$ python -q
>>> import numpy as np
>>> np.set_printoptions(suppress=True, linewidth=160)
>>> W0 = np.loadtxt("layer10.csv", delimiter=",")
>>> print(W0)
[[ 0.  0.  0.  0.  0.  0.  0.  0.  0.  0.]
 [-2.  2. -4.  4.  4.  4.  4.  2.  0.  0.]
 [ 0.  0.  0.  0.  0.  0.  0.  0.  0.  0.]
 [-1.  1. -2.  2.  2.  2.  2.  1.  0.  0.]
 [ 2. -2.  4. -4. -4. -4. -4. -2.  0.  0.]]
>>> U, sigma = np.linalg.svd(W0)
Traceback (most recent call last):
  File "<python-input-4>", line 1, in <module>
    U, sigma = np.linalg.svd(W0)
    ^^^^^^^^
ValueError: too many values to unpack (expected 2)
>>> U, sigma, Vh = np.linalg.svd(W0, full_matrices=False)
>>> print(U.shape, sigma.shape, Vh.shape)
(5, 5) (5,) (5, 10)
>>> print(np.allclose(U * sigma @ Vh, W0))
True
>>> print(np.round(sigma / sigma[0], 3) + 0)
[1. 0. 0. 0. 0.]
>>> print(np.round(U.T @ W0 @ Vh.T, 3) + 0)
[[14.387  0.     0.     0.     0.   ]
 [ 0.     0.     0.     0.     0.   ]
 [ 0.     0.     0.     0.     0.   ]
 [ 0.     0.     0.     0.     0.   ]
 [ 0.     0.     0.     0.     0.   ]]
>>> print(round(np.sqrt((sigma ** 2).sum()), 3), np.round(np.linalg.norm(W0), 3))
14.387 14.387
>>> print(sigma.round(3) + 0)
[14.387  0.     0.     0.     0.   ]
>>> print((sigma > 1e-8).sum())
1
>>> print([round(float(x), 3) for x in np.linalg.svd(W0, compute_uv=False)[:3]])
[14.387, 0.0, 0.0]
>>> print(round(np.linalg.norm(W0, 2) / np.linalg.norm(W0), 3))
1.0
>>> print(np.linalg.matrix_rank(W0, rtol=0.1))
1
>>> print(np.linalg.cond(W0) > 100)
True
>>> r0 = np.array([-3, 2, 2])
>>> print(np.correlate(W0[4], W0[3], "full"))
[  0.   0.   2.   2.   4.   4.  -4. -20. -14. -46. -14. -20.  -4.   4.   4.   2.   2.   0.   0.]
>>> M = np.loadtxt("w.csv", delimiter=",")
>>> print(M)
[[2. 2. 0. 1. 0. 1. 0. 3. 0. 0. 2.]
 [2. 0. 1. 1. 3. 1. 1. 1. 3. 2. 2.]
 [1. 2. 3. 1. 1. 2. 0. 0. 3. 2. 0.]
 [2. 2. 0. 1. 0. 1. 0. 3. 0. 0. 2.]]
>>> r = np.linalg.matrix_rank(W0)
>>> print(r)
1
>>> N = np.linalg.svd(W0)[2][r:].T
>>> print(N.shape)
(10, 9)
>>> print(np.allclose(W0 @ N, 0))
True
>>> print([int(np.linalg.matrix_rank(np.delete(W0, i, axis=0))) for i in range(5)])
[1, 1, 1, 1, 1]
>>> print(np.argsort(-np.linalg.norm(M, axis=0).round(6), kind="stable")[:3])
[7 8 0]
>>> U, sigma, Vh = np.linalg.svd(M)
>>> V = Vh[:(sigma > 1e-8).sum()]
>>> rng = np.random.default_rng(15)
>>> x0 = M[1] + -2 * M[0] + rng.integers(2) * np.eye(11)[5]
>>> print(x0)
[-2. -4.  1. -1.  3.  0.  1. -5.  3.  2. -2.]
>>> print(np.round(np.diag(V.T @ V), 3))
[0.21  0.46  0.36  0.056 0.392 0.154 0.064 0.438 0.38  0.169 0.316]
>>> print(round(np.linalg.norm(x0 - V.T @ V @ x0), 3))
0.92
>>> r = np.linalg.matrix_rank(M)
>>> print(r)
3
>>> N = np.linalg.svd(M)[2][r:].T
>>> print(N.shape)
(11, 8)
>>> print(np.allclose(M @ N, 0))
True
>>> print([int(np.linalg.matrix_rank(M[:, :j + 1])) for j in range(11)])
[1, 2, 3, 3, 3, 3, 3, 3, 3, 3, 3]
>>> print(np.linalg.matrix_rank(M.T @ M), np.linalg.matrix_rank(M @ M.T))
3 3
>>> m1 = np.loadtxt("sample15.csv", delimiter=",")
>>> print(m1)
[[ 17.  18.  -8. -31. -16. -26.   2. -16.]
 [  5.  37.  11. -17.  30. -13. -29.   8.]
 [ 14.  -3.  -3.  20.   6. -13.  15.  12.]
 [ 17.  -6. -10.   5. -14. -18.  22.  -2.]
 [ -4.   7.   0. -20.  -7.   1.  -9. -11.]
 [ -3. -14.  -4.   5. -12.   6.  10.  -4.]
 [-13. -18.  -1.   5. -11.  18.   4.  -5.]
 [-12.  14.   9. -14.  13.  10. -24.  -1.]
 [ 14.   4. -12. -26. -28. -20.  12. -20.]]
>>> U, sigma, Vh = np.linalg.svd(m1)
>>> print(np.argmax(sigma[:-1] / (sigma[1:] + 1e-6)) + 1)
3
>>> M2 = U[:, :3] @ np.diag(sigma[:3]) @ Vh[:3]
>>> print(round(np.abs(m1 - M2).max(), 3))
0.0
>>> print(round(np.linalg.norm(m1 - M2) / np.linalg.norm(m1), 3))
0.0
>>> print(np.linalg.matrix_rank(M2))
3
>>> data = np.loadtxt("mat.csv", delimiter=",")
>>> print(data)
[[  0.5     1.8     0.2    -0.8    -0.9    -0.5     1.07 ]
 [  0.7     0.      0.3    -1.1    -0.3     0.2     1.564]
 [  0.8     1.4    -2.1    -0.1    -0.7    -0.6   -10.427]
 [  1.4    -0.2     0.6     1.4     0.      1.1     3.047]
 [  0.4    -0.8    -0.6     1.2     0.1     1.3    -3.009]
 [  1.3     1.2    -0.2     2.5    -1.8     0.7    -1.048]
 [ -0.3    -0.1    -0.1    -1.9     0.3    -0.6    -0.555]
 [ -1.4     0.      0.      0.8    -1.8    -0.9     0.009]
 [ -0.7     0.9     1.1     0.6     0.6    -0.6     5.458]
 [  0.7     0.1    -0.7    -0.4    -0.7    -0.8    -3.449]
 [ -0.8     0.8    -0.6     0.3     1.1     1.     -2.989]
 [ -0.2     0.4     1.1     1.2     0.4     0.9     5.483]
 [  0.8     0.8     0.     -0.1     0.3     1.2     0.   ]
 [  0.1    -0.4    -0.9    -0.2    -0.4    -1.7    -4.493]
 [  0.1    -1.1     0.3     0.6     0.2    -0.5     1.43 ]
 [ -0.1     1.1    -0.2     0.      0.2    -0.9    -0.902]
 [  1.4    -0.8    -0.7     0.8    -0.3     1.1    -3.571]
 [  0.5    -0.9     0.5    -0.6     0.4    -1.6     2.525]
 [  0.5     0.9    -0.1     0.3    -1.1     0.1    -0.521]
 [  0.5     1.     -0.5    -1.      1.1     0.5    -2.643]
 [  1.7    -1.1    -1.1     0.3    -0.2     1.4    -5.393]
 [ -0.8    -1.1     0.8    -0.9     0.1     0.1     4.022]
 [ -0.1     0.1    -2.     -0.2     1.     -1.6   -10.014]
 [  0.3    -0.7     0.9     0.     -1.3     0.3     4.513]
 [ -1.2     0.9     0.9    -1.     -0.8    -1.1     4.503]
 [ -0.9     0.2     0.1    -0.6     1.6     0.8     0.462]]
>>> Ac = data - data.mean(axis=0)
>>> U, sigma, Vh = np.linalg.svd(Ac, full_matrices=False)
>>> print(np.round(sigma ** 2 / (sigma ** 2).sum(), 3) + 0)
[0.823 0.068 0.042 0.032 0.022 0.012 0.   ]
>>> print((np.sign(U[:, 0]) == np.sign(U[0, 0])).astype(int))
[1 1 0 1 0 0 1 1 1 0 0 1 1 0 1 0 0 1 1 0 0 1 0 1 1 1]
>>> print(np.round(Vh[0] * np.sign(Vh[0, np.abs(Vh[0]).argmax()]), 3))
[-0.064 -0.016  0.196  0.001 -0.012  0.023  0.978]
>>> print(sigma.round(3))
[21.446  6.181  4.87   4.195  3.519  2.583  0.052]
>>> print(np.round(np.abs(Vh[-1]), 3) + 0)
[0.002 0.    0.981 0.002 0.004 0.001 0.196]
>>> print(np.linalg.matrix_rank(Ac))
7
>>> print(np.searchsorted(np.cumsum(sigma ** 2) / (sigma ** 2).sum(), 0.9) + 1)
3
>>> print(np.abs(U[:, 0]).argmax())
2
>>> print(np.round(Ac.mean(axis=0), 3) + 0)
[0. 0. 0. 0. 0. 0. 0.]
